% ipython --no-banner

In [1]: import numpy as np

In [2]: np.set_printoptions(precision=3, suppress=True, linewidth=120, legacy="1.25")

In [3]: def rd(a):
   ...:     return np.round(a, 3) + 0
   ...: 

In [4]: F = np.load("dump.npy")

In [5]: print(F)
[[0 0 1 0 0]
 [6 1 0 0 0]
 [0 0 0 0 0]
 [0 0 0 0 5]
 [0 0 0 0 0]
 [0 0 0 0 0]
 [4 0 9 0 0]
 [2 0 0 0 0]
 [0 0 0 5 7]]

In [6]: C2 = F.T @ F

In [7]: np.trace(C2), (F ** 2).sum()
Out[7]: (238, 238)

In [8]: np.linalg.matrix_rank(C2)
Out[8]: 5

In [9]: M2 = np.array([[-1, 0, 1], [3, 4, 4], [-2, -5, 2], [0, -4, -5], [-2, -2, -4]])

In [10]: np.einsum("ik,kj->ij", F, M2)
Out[10]: 
array([[ -2,  -5,   2],
       [ -3,   4,  10],
       [  0,   0,   0],
       [-10, -10, -20],
       [  0,   0,   0],
       [  0,   0,   0],
       [-22, -45,  22],
       [ -2,   0,   2],
       [-14, -34, -53]])

In [11]: print(np.einsum("ik,kj->ji", F, M2))
[[ -2  -3   0 -10   0   0 -22  -2 -14]
 [ -5   4   0 -10   0   0 -45   0 -34]
 [  2  10   0 -20   0   0  22   2 -53]]

In [12]: np.vstack([F, M2.T]).shape
Out[12]: (12, 5)

In [13]: print(M2.T @ F.T)
[[ -2  -3   0 -10   0   0 -22  -2 -14]
 [ -5   4   0 -10   0   0 -45   0 -34]
 [  2  10   0 -20   0   0  22   2 -53]]

In [14]: np.einsum("ij->j", F)
Out[14]: array([12,  1, 10,  5, 12])

In [15]: x = np.array([2, 1, 2, 2, -2])

In [16]: y = F @ x

In [17]: coef, lr = np.zeros(5), 1 / np.linalg.norm(F, 2) ** 2

In [18]: for i in range(10):
    ...:     coef -= lr * F.T @ (F @ coef - y)
    ...:     if i % 2 == 0: print(i, round(np.linalg.norm(F @ coef - y), 3))
    ...: 
0 7.122
2 5.91
4 5.113
6 4.468
8 3.917

In [19]: rd(coef)
Out[19]: array([ 2.105,  0.194,  1.958,  0.753, -1.351])

In [20]: rd(np.linalg.cond(F))
Out[20]: 32.502

In [21]: M2 = np.c_[F[:, :4] @ np.array([[5, 6, 2, 0], [6, 0, 9, 2], [4, 5, 5, 3], [9, 9, 1, 0]]), np.array([-1, 1, 2, 1, -3, -3, -2, -2, 2])]

In [22]: M2
Out[22]: 
array([[ 4,  5,  5,  3, -1],
       [36, 36, 21,  2,  1],
       [ 0,  0,  0,  0,  2],
       [ 0,  0,  0,  0,  1],
       [ 0,  0,  0,  0, -3],
       [ 0,  0,  0,  0, -3],
       [56, 69, 53, 27, -2],
       [10, 12,  4,  0, -2],
       [45, 45,  5,  0,  2]])

In [23]: np.linalg.matrix_rank(M2)
Out[23]: 5

In [24]: rd(np.linalg.norm(np.linalg.qr(F)[0].T @ M2, axis=0) ** 2 / ((M2 ** 2).sum(axis=0) + 1e-12))
Out[24]: array([1.   , 1.   , 1.   , 1.   , 0.367])

In [25]: rd(np.linalg.norm(M2 - F @ np.linalg.lstsq(F, M2)[0], axis=0))
Out[25]: array([0.   , 0.   , 0.   , 0.   , 4.838])

In [26]: print(np.linalg.matrix_rank(np.c_[F, M2]))
6

In [27]: x = np.array([1, 3, 0, 2, 0])

In [28]: y = F @ x

In [29]: print(y)
[ 0  9  0  0  0  0  4  2 10]

In [30]: try:
    ...:     np.linalg.solve(F, y)
    ...: except np.linalg.LinAlgError as e:
    ...:     print("failed:", e)
    ...: 
failed: Last 2 dimensions of the array must be square

In [31]: rd(np.linalg.pinv(F) @ F)
Out[31]: 
array([[1., 0., 0., 0., 0.],
       [0., 1., 0., 0., 0.],
       [0., 0., 1., 0., 0.],
       [0., 0., 0., 1., 0.],
       [0., 0., 0., 0., 1.]])

In [32]: rd(np.linalg.lstsq(F, y)[0])
Out[32]: array([1., 3., 0., 2., 0.])

In [33]: rng = np.random.default_rng(690)

In [34]: y = y + 0.02 * rng.normal(size=9)

In [35]: rd(y)
Out[35]: array([-0.014,  8.98 ,  0.011, -0.004, -0.033,  0.   ,  3.994,  1.984, 10.009])

In [36]: coef, *_ = np.linalg.lstsq(F, y)

In [37]: rd(F.T @ (y - F @ coef))
Out[37]: array([0., 0., 0., 0., 0.])

In [38]: [round(float(np.linalg.norm(np.linalg.solve(F.T @ F + lam * np.eye(5), F.T @ y))), 2) for lam in (0, 1, 10, 100)]
Out[38]: [3.76, 2.3, 1.59, 0.65]

In [39]: rd(coef)
Out[39]: array([ 0.994,  3.017,  0.002,  2.003, -0.001])

In [40]: E = np.array([[-2, -1, 0, 1, 2, 3, 4],
    ...:     [5, 6, 7, 8, 9, 10, 11],
    ...:     [12, 13, 14, 15, 16, 17, 18],
    ...:     [19, 20, 21, 22, 23, 24, 25],
    ...:     [26, 27, 28, 29, 30, 31, 32],
    ...:     [33, 34, 35, 36, 37, 38, 39]])

In [41]: # looks like rank 2

In [42]: M2 = E[0, 0] * E[1:] - np.outer(E[1:, 0], E[0])

In [43]: M2
Out[43]: 
array([[   0,   -7,  -14,  -21,  -28,  -35,  -42],
       [   0,  -14,  -28,  -42,  -56,  -70,  -84],
       [   0,  -21,  -42,  -63,  -84, -105, -126],
       [   0,  -28,  -56,  -84, -112, -140, -168],
       [   0,  -35,  -70, -105, -140, -175, -210]])

In [44]: E[:, 0] / E[0, 0]
Out[44]: array([  1. ,  -2.5,  -6. ,  -9.5, -13. , -16.5])

In [45]: print(np.abs(np.diag(np.linalg.qr(E)[1])) > 1e-9)
[ True  True False False False False]

In [46]: rd(E @ np.linalg.pinv(E) @ E)
Out[46]: 
array([[-2., -1.,  0.,  1.,  2.,  3.,  4.],
       [ 5.,  6.,  7.,  8.,  9., 10., 11.],
       [12., 13., 14., 15., 16., 17., 18.],
       [19., 20., 21., 22., 23., 24., 25.],
       [26., 27., 28., 29., 30., 31., 32.],
       [33., 34., 35., 36., 37., 38., 39.]])

In [47]: np.unique(E.round(6), axis=0).shape
Out[47]: (6, 7)

In [48]: u = np.array([2, -3, 2])

In [49]: print(np.correlate(F[3], F[0], "full"))
[0 0 0 0 0 0 5 0 0]

In [50]: print(np.convolve(F[3], u))
[  0   0   0   0  10 -15  10]

In [51]: M = np.load("case18.npy")

In [52]: M
Out[52]: 
array([[  1.916,  -2.286,   1.789],
       [  8.814,   4.906,   5.771],
       [  0.117,   0.12 ,  -4.082],
       [  3.887,   1.079,  -1.195],
       [ -0.414,  -3.165,  -3.427],
       [ -1.944,   2.237,  -0.668],
       [  7.189,   3.829,   1.521],
       [-14.934,  -1.31 ,   3.898],
       [ -1.2  ,  -0.838,   1.249]])

In [53]: C2 = M.T @ M

In [54]: (M @ M.T).shape
Out[54]: (9, 9)

In [55]: print(rd(C2))
[[376.577  88.127   3.111]
 [ 88.127  62.574  31.467]
 [  3.111  31.467  85.854]]

In [56]: np.allclose(C2, C2.T)
Out[56]: True

In [57]: x = np.array([-1, 2, -2])

In [58]: y = M @ x

In [59]: rd(np.linalg.lstsq(M, y)[0])
Out[59]: array([-1.,  2., -2.])

In [60]: print(rd(np.linalg.solve(M.T @ M, M.T @ y)))
[-1.  2. -2.]

In [61]: rd(np.linalg.pinv(M) @ M)
Out[61]: 
array([[1., 0., 0.],
       [0., 1., 0.],
       [0., 0., 1.]])

In [62]: y = y + 0.05 * rng.normal(size=9)

In [63]: rd(y)
Out[63]: array([-10.063, -10.506,   8.311,   0.68 ,   0.865,   7.776,  -2.671,   4.54 ,  -2.93 ])

In [64]: coef, *_ = np.linalg.lstsq(M, y)

In [65]: rd(np.linalg.norm(y - M @ coef))
Out[65]: 0.132

In [66]: coef.round()
Out[66]: array([-1.,  2., -2.])

In [67]: rd(M.T @ (y - M @ coef))
Out[67]: array([0., 0., 0.])

In [68]: arr = np.array([[-2, 0, 0, 0, 2, -2],
    ...:     [4, 8, 2, 8, 4, 2],
    ...:     [5, 8, 1, 10, 3, 4],
    ...:     [-2, 0, 1, -2, 2, -3],
    ...:     [-2, -2, -1, -1, 0, -1],
    ...:     [1, 2, -1, 5, 1, 2],
    ...:     [3, 4, -1, 8, 1, 4]])

In [69]: W1 = np.array([[-2, 2], [-1, -2], [-1, -2], [1, -1], [-1, 2], [2, -1]])

In [70]: coef = np.array([-8, 2])

In [71]: hid = np.maximum(arr @ W1 + coef, 0)

In [72]: hid
Out[72]: 
array([[0, 4],
       [0, 0],
       [0, 0],
       [0, 5],
       [0, 6],
       [0, 0],
       [0, 0]])

In [73]: np.linalg.matrix_rank(hid)
Out[73]: 1

In [74]: Z = np.array([[-3, 0, 7], [-5, 9, -1]])

In [75]: W1 @ Z
Out[75]: 
array([[ -4,  18, -16],
       [ 13, -18,  -5],
       [ 13, -18,  -5],
       [  2,  -9,   8],
       [ -7,  18,  -9],
       [ -1,  -9,  15]])

In [76]: hid @ Z
Out[76]: 
array([[-20,  36,  -4],
       [  0,   0,   0],
       [  0,   0,   0],
       [-25,  45,  -5],
       [-30,  54,  -6],
       [  0,   0,   0],
       [  0,   0,   0]])

In [77]: X = np.load("run6.npy")

In [78]: print(X)
[[ 0. -2.  2.  0.]
 [ 0. -4.  2.  2.]
 [ 0. -6.  4.  2.]
 [ 0. -6.  2.  4.]]

In [79]: # looks like rank 2

In [80]: U, sigma, Vt = np.linalg.svd(X)

In [81]: rd(sigma)
Out[81]: array([11.751,  2.431,  0.   ,  0.   ])

In [82]: M2 = U[:, :2] @ np.diag(sigma[:2]) @ Vt[:2]

In [83]: rd(np.linalg.norm(X - M2, 2)), rd(sigma[2])
Out[83]: (0.0, 0.0)

In [84]: rd(M2)
Out[84]: 
array([[ 0., -2.,  2.,  0.],
       [ 0., -4.,  2.,  2.],
       [ 0., -6.,  4.,  2.],
       [ 0., -6.,  2.,  4.]])

In [85]: np.linalg.matrix_rank(X, rtol=0.05)
Out[85]: 2

In [86]: print(np.linalg.matrix_rank(M2))
2
